In [1]: import numpy as np

In [2]: from numpy import linalg as LA

In [3]: np.set_printoptions(suppress=True, linewidth=100)

In [4]: def rd(a):
   ...:     return np.round(a, 2) + 0
   ...: 

In [5]: K = np.loadtxt("test5.csv", delimiter=",")

In [6]: print(K)
[[2. 1. 0.]
 [0. 2. 1.]
 [0. 0. 2.]]

In [7]: A2 = K / np.sqrt((K ** 2).mean(axis=1, keepdims=True))

In [8]: print(LA.matrix_rank(A2) == LA.matrix_rank(K))
True

In [9]: C2 = K.T @ K

In [10]: print(rd(LA.svd(K, compute_uv=False) ** 2))
[7.63 4.52 1.86]

In [11]: print(np.allclose(C2, C2.T))
True

In [12]: print(np.diag(C2))
[4. 5. 5.]

In [13]: print((K @ K.T).shape)
(3, 3)

In [14]: print(C2)
[[4. 2. 0.]
 [2. 5. 2.]
 [0. 2. 5.]]

In [15]: O = K.astype(float).copy()

In [16]: for j in range(3):
    ...:     O[:, j] -= O[:, :j] @ (O[:, :j].T @ O[:, j])
    ...:     O[:, j] /= LA.norm(O[:, j])
    ...: 

In [17]: print(O.T @ K)
[[2. 1. 0.]
 [0. 2. 1.]
 [0. 0. 2.]]

In [18]: print(O)
[[1. 0. 0.]
 [0. 1. 0.]
 [0. 0. 1.]]

In [19]: print(rd(np.abs(LA.eigvals(K)).max()))
2.0

In [20]: print(np.allclose(K, K.T))
False

In [21]: print(rd(np.sort(np.abs(LA.eigvals(K)))))
[2. 2. 2.]

In [22]: print(rd(LA.det(K)))
8.0

In [23]: print(np.trace(K))
6.0

In [24]: print(np.allclose(K @ K.T, K.T @ K))
False

In [25]: print(K @ K)
[[4. 4. 1.]
 [0. 4. 4.]
 [0. 0. 4.]]

In [26]: print((K + K.T) / 2)
[[2.  0.5 0. ]
 [0.5 2.  0.5]
 [0.  0.5 2. ]]

In [27]: print((K - K.T) / 2)
[[ 0.   0.5  0. ]
 [-0.5  0.   0.5]
 [ 0.  -0.5  0. ]]

In [28]: M = np.load("data.npy")

In [29]: print(M)
[[ 1 -1 -1  1 -1  1  1 -1]
 [ 1  1 -1 -1  1  1 -1 -1]
 [ 1 -1  1 -1  1 -1  1 -1]]

In [30]: print(M.sum(axis=1))
[0 0 0]

In [31]: print(M - M[0])
[[ 0  0  0  0  0  0  0  0]
 [ 0  2  0 -2  2  0 -2  0]
 [ 0  0  2 -2  2 -2  0  0]]

In [32]: print(rd(M.mean(axis=0)))
[ 1.   -0.33 -0.33 -0.33  0.33  0.33  0.33 -1.  ]

In [33]: print(np.diff(M, axis=0))
[[ 0  2  0 -2  2  0 -2  0]
 [ 0 -2  2  0  0 -2  2  0]]

In [34]: print(np.count_nonzero(M))
24

In [35]: print(M.shape)
(3, 8)

In [36]: print(M.sum(axis=0))
[ 3 -1 -1 -1  1  1  1 -3]

In [37]: print(np.abs(M).max())
1
